% ipython --no-banner

In [1]: import numpy as np

In [2]: import numpy.linalg as la

In [3]: np.set_printoptions(precision=2, suppress=True, linewidth=160, floatmode="fixed")

In [4]: J = np.array([[0, 0, 0],
   ...:     [0, -6, 2],
   ...:     [0, -3, 3],
   ...:     [0, 0, 0],
   ...:     [0, -3, -1],
   ...:     [2, -3, 0],
   ...:     [0, -3, 3],
   ...:     [0, 0, 0],
   ...:     [2, -6, -1],
   ...:     [0, 0, 0],
   ...:     [2, -3, 0],
   ...:     [0, 0, 0],
   ...:     [0, -3, 3],
   ...:     [0, 0, 0],
   ...:     [0, 0, 0],
   ...:     [0, 0, 0],
   ...:     [2, -3, 0],
   ...:     [0, -3, -1],
   ...:     [0, -3, 3]])

In [5]: # row 3 repeats row 0

In [6]: W1 = np.array([[-2, 1, -3, 3, 2], [2, 2, -1, -2, 1], [-3, -2, -1, -1, 1]])

In [7]: beta = np.array([-2, 4, -9, -8, 1])

In [8]: H = np.maximum(J @ W1 + beta, 0)

In [9]: print((H > 0).astype(int))
[[0 1 0 0 1]
 [0 0 0 1 0]
 [0 0 0 0 1]
 [0 1 0 0 1]
 [0 0 0 0 0]
 [0 0 0 1 1]
 [0 0 0 0 1]
 [0 1 0 0 1]
 [0 0 0 1 0]
 [0 1 0 0 1]
 [0 0 0 1 1]
 [0 1 0 0 1]
 [0 0 0 0 1]
 [0 1 0 0 1]
 [0 1 0 0 1]
 [0 1 0 0 1]
 [0 0 0 1 1]
 [0 0 0 0 0]
 [0 0 0 0 1]]

In [10]: (H > 0).mean(axis=0)
Out[10]: array([0.00, 0.42, 0.00, 0.26, 0.79])

In [11]: H
Out[11]: 
array([[ 0,  4,  0,  0,  1],
       [ 0,  0,  0,  2,  0],
       [ 0,  0,  0,  0,  1],
       [ 0,  4,  0,  0,  1],
       [ 0,  0,  0,  0,  0],
       [ 0,  0,  0,  4,  2],
       [ 0,  0,  0,  0,  1],
       [ 0,  4,  0,  0,  1],
       [ 0,  0,  0, 11,  0],
       [ 0,  4,  0,  0,  1],
       [ 0,  0,  0,  4,  2],
       [ 0,  4,  0,  0,  1],
       [ 0,  0,  0,  0,  1],
       [ 0,  4,  0,  0,  1],
       [ 0,  4,  0,  0,  1],
       [ 0,  4,  0,  0,  1],
       [ 0,  0,  0,  4,  2],
       [ 0,  0,  0,  0,  0],
       [ 0,  0,  0,  0,  1]])

In [12]: la.matrix_rank(H)
Out[12]: np.int64(3)

In [13]: cent = np.array([[1, 6, 2], [7, 8, 9], [4, 8, 9], [0, 8, 4], [0, 8, 4]])

In [14]: (H @ cent).round(6).argmax(axis=1)
Out[14]: array([1, 1, 1, 1, 0, 1, 1, 1, 1, 1, 1, 1, 1, 1, 1, 1, 1, 0, 1])

In [15]: W1 @ cent
Out[15]: 
array([[ -7,  12,  -2],
       [ 12,  12,   9],
       [-21, -42, -33]])

In [16]: out = np.c_[J[:, :2] @ np.array([[4, -1], [0, 3]]), np.array([0, 2, -3, -1, 2, -1, 1, 1, 0, -3, 2, -1, 1, -1, -1, -2, 0, 1, -3])]

In [17]: out
Out[17]: 
array([[  0,   0,   0],
       [  0, -18,   2],
       [  0,  -9,  -3],
       [  0,   0,  -1],
       [  0,  -9,   2],
       [  8, -11,  -1],
       [  0,  -9,   1],
       [  0,   0,   1],
       [  8, -20,   0],
       [  0,   0,  -3],
       [  8, -11,   2],
       [  0,   0,  -1],
       [  0,  -9,   1],
       [  0,   0,  -1],
       [  0,   0,  -1],
       [  0,   0,  -2],
       [  8, -11,   0],
       [  0,  -9,   1],
       [  0,  -9,  -3]])

In [18]: la.norm(la.qr(J)[0].T @ out, axis=0) ** 2 / ((out ** 2).sum(axis=0) + 1e-12)
Out[18]: array([1.00, 1.00, 0.16])

In [19]: cent = out[[13, 16]].astype(float)

In [20]: for _ in range(6):
    ...:     idx = la.norm(out[:, None] - cent, axis=-1).argmin(axis=1)
    ...:     cent = np.array([out[idx == j].mean(axis=0) for j in range(2)])
    ...: 

In [21]: idx
Out[21]: array([0, 1, 1, 0, 1, 1, 1, 0, 1, 0, 1, 0, 1, 0, 0, 0, 1, 1, 1])

In [22]: cent[1] - cent[0]
Out[22]: array([  2.91, -11.36,   1.18])

In [23]: C2 = np.cov(J, rowvar=False)

In [24]: J.std(axis=0)
Out[24]: array([0.82, 1.96, 1.39])

In [25]: np.argwhere(np.triu(np.abs(np.corrcoef(J.T)) > 0.8, 1))
Out[25]: array([], shape=(0, 2), dtype=int64)

In [26]: C2.shape
Out[26]: (3, 3)

In [27]: print(np.median(J, axis=0))
[ 0.00 -3.00  0.00]

In [28]: W0 = np.load("run1.npy")

In [29]: W0
Out[29]: 
array([[ 0,  4,  5],
       [ 0,  0,  0],
       [ 0,  2,  4],
       [ 0,  8,  9],
       [ 0,  6, 10],
       [ 0,  2,  7],
       [ 0,  0,  2],
       [ 0, 10, 11],
       [ 0,  2,  5],
       [ 0,  2,  4],
       [ 0,  6,  8],
       [ 0,  0,  5],
       [ 0,  0,  2]])

In [30]: # row 9 repeats row 2

In [31]: print(np.abs(np.diag(la.qr(W0)[1])) > 1e-9)
[False  True  True]

In [32]: round(np.trace(la.pinv(W0) @ W0), 2)
Out[32]: np.float64(2.0)

In [33]: la.lstsq(W0[:-1].T, W0[-1])[2]
Out[33]: np.int32(2)

In [34]: x0 = np.array([3, 0, -3])

In [35]: W0 @ x0
Out[35]: array([-15,   0, -12, -27, -30, -21,  -6, -33, -15, -12, -24, -15,  -6])

In [36]: np.sign((W0 @ x0).round(6))
Out[36]: array([-1,  0, -1, -1, -1, -1, -1, -1, -1, -1, -1, -1, -1])

In [37]: print(W0 @ np.ones(3))
[ 9.00  0.00  6.00 17.00 16.00  9.00  2.00 21.00  7.00  6.00 14.00  5.00  2.00]

In [38]: la.norm(W0 @ x0) <= la.norm(W0, 2) * la.norm(x0) + 1e-9
Out[38]: np.True_

In [39]: la.matrix_rank(W0, rtol=0.1)
Out[39]: np.int64(2)

In [40]: round(la.norm(W0, 2) / la.norm(W0), 2)
Out[40]: np.float64(0.98)

In [41]: la.cond(W0) > 100
Out[41]: np.True_

In [42]: Uu, sv, VT = la.svd(W0)

In [43]: sv
Out[43]: array([27.80,  5.03,  0.00])

In [44]: out = Uu[:, :2] @ np.diag(sv[:2]) @ VT[:2]

In [45]: round(float(la.norm(W0 - out) / la.norm(W0)), 2)
Out[45]: 0.0

In [46]: K = np.load("block15.npy")

In [47]: K
Out[47]: 
array([[-2,  2, -2],
       [ 2, -2,  2],
       [-2,  2, -2]])

In [48]: np.allclose(K[:-1].T @ la.lstsq(K[:-1].T, K[-1])[0], K[-1])
Out[48]: True

In [49]: np.round(np.trace(la.pinv(K) @ K), 2)
Out[49]: np.float64(1.0)

In [50]: vals, vecs = la.eigh(K)

In [51]: print(np.unique(vals.round(6) + 0, return_counts=True)[1])
[1 2]

In [52]: vals.round(2) + 0
Out[52]: array([-6.00,  0.00,  0.00])

In [53]: (vals > 1e-8).sum(), (vals < -1e-8).sum()
Out[53]: (np.int64(0), np.int64(1))

In [54]: rank = la.matrix_rank(K)

In [55]: rank
Out[55]: np.int64(1)

In [56]: ns = la.svd(K)[2][rank:].T

In [57]: np.allclose(K @ ns, 0)
Out[57]: True

In [58]: out = K[0, 0] * K[1:] - np.outer(K[1:, 0], K[0])

In [59]: out
Out[59]: 
array([[0, 0, 0],
       [0, 0, 0]])

In [60]: print(np.flatnonzero(~out.round(6).any(axis=1)))
[0 1]

In [61]: print(la.matrix_rank(out), la.matrix_rank(K))
0 1

In [62]: la.matrix_power(K, 4)
Out[62]: 
array([[ 432, -432,  432],
       [-432,  432, -432],
       [ 432, -432,  432]])

In [63]: np.round(np.abs(la.eigvals(K)).max(), 2)
Out[63]: np.float64(6.0)

In [64]: np.allclose(K @ K.T, K.T @ K)
Out[64]: True

In [65]: np.round(np.sort(np.abs(la.eigvals(K))), 2) + 0
Out[65]: array([0.00, 0.00, 6.00])

In [66]: (K - K.T) / 2
Out[66]: 
array([[0.00, 0.00, 0.00],
       [0.00, 0.00, 0.00],
       [0.00, 0.00, 0.00]])

In [67]: (K + K.T) / 2
Out[67]: 
array([[-2.00,  2.00, -2.00],
       [ 2.00, -2.00,  2.00],
       [-2.00,  2.00, -2.00]])

In [68]: A = np.loadtxt("dump.csv", delimiter=",")

In [69]: A
Out[69]: 
array([[1.00, 1.00, 0.00, 0.00],
       [1.00, 1.00, 0.00, 0.00],
       [1.00, 2.00, 2.00, 0.00],
       [1.00, 0.00, 0.00, 0.00]])

In [70]: # rows and columns are dependent

In [71]: (A - A.T) / 2
Out[71]: 
array([[ 0.00,  0.00, -0.50, -0.50],
       [ 0.00,  0.00, -1.00,  0.00],
       [ 0.50,  1.00,  0.00,  0.00],
       [ 0.50,  0.00,  0.00,  0.00]])

In [72]: np.trace(A)
Out[72]: np.float64(4.0)

In [73]: print(round(np.abs(la.eigvals(A)).max(), 2))
2.0

In [74]: print(A @ A)
[[2.00 2.00 0.00 0.00]
 [2.00 2.00 0.00 0.00]
 [5.00 7.00 4.00 0.00]
 [1.00 1.00 0.00 0.00]]

In [75]: Uu, sv, VT = la.svd(A)

In [76]: np.argmax(sv[:-1] / (sv[1:] + 1e-6)) + 1
Out[76]: np.int64(3)

In [77]: sv
Out[77]: array([3.41, 1.41, 0.59, 0.00])

In [78]: out = Uu[:, :3] @ np.diag(sv[:3]) @ VT[:3]

In [79]: la.matrix_rank(out)
Out[79]: np.int64(3)

In [80]: np.round(la.norm(A - out, 2), 2), sv[3]
Out[80]: (np.float64(0.0), np.float64(0.0))

In [81]: np.round(np.abs(A - out).max(), 2)
Out[81]: np.float64(0.0)

In [82]: la.eigvals(A)
Out[82]: array([2.00, 0.00, 2.00, 0.00])

In [83]: np.einsum("ij,ji->", A, A)
Out[83]: np.float64(8.0)

In [84]: out = np.array([[-1, -6], [-4, 9], [-3, 3], [1, 7]])

In [85]: np.vstack([A, out.T]).shape
Out[85]: (6, 4)

In [86]: print(np.einsum("ik,kj->ji", A, out))
[[ -5.00  -5.00 -15.00  -1.00]
 [  3.00   3.00  18.00  -6.00]]

In [87]: A @ out
Out[87]: 
array([[ -5.00,   3.00],
       [ -5.00,   3.00],
       [-15.00,  18.00],
       [ -1.00,  -6.00]])

In [88]: out.T @ A.T
Out[88]: 
array([[ -5.00,  -5.00, -15.00,  -1.00],
       [  3.00,   3.00,  18.00,  -6.00]])

In [89]: np.einsum("ij,ij->i", A, A)
Out[89]: array([2.00, 2.00, 9.00, 1.00])

In [90]: np.einsum("ij->j", A)
Out[90]: array([4.00, 4.00, 2.00, 0.00])
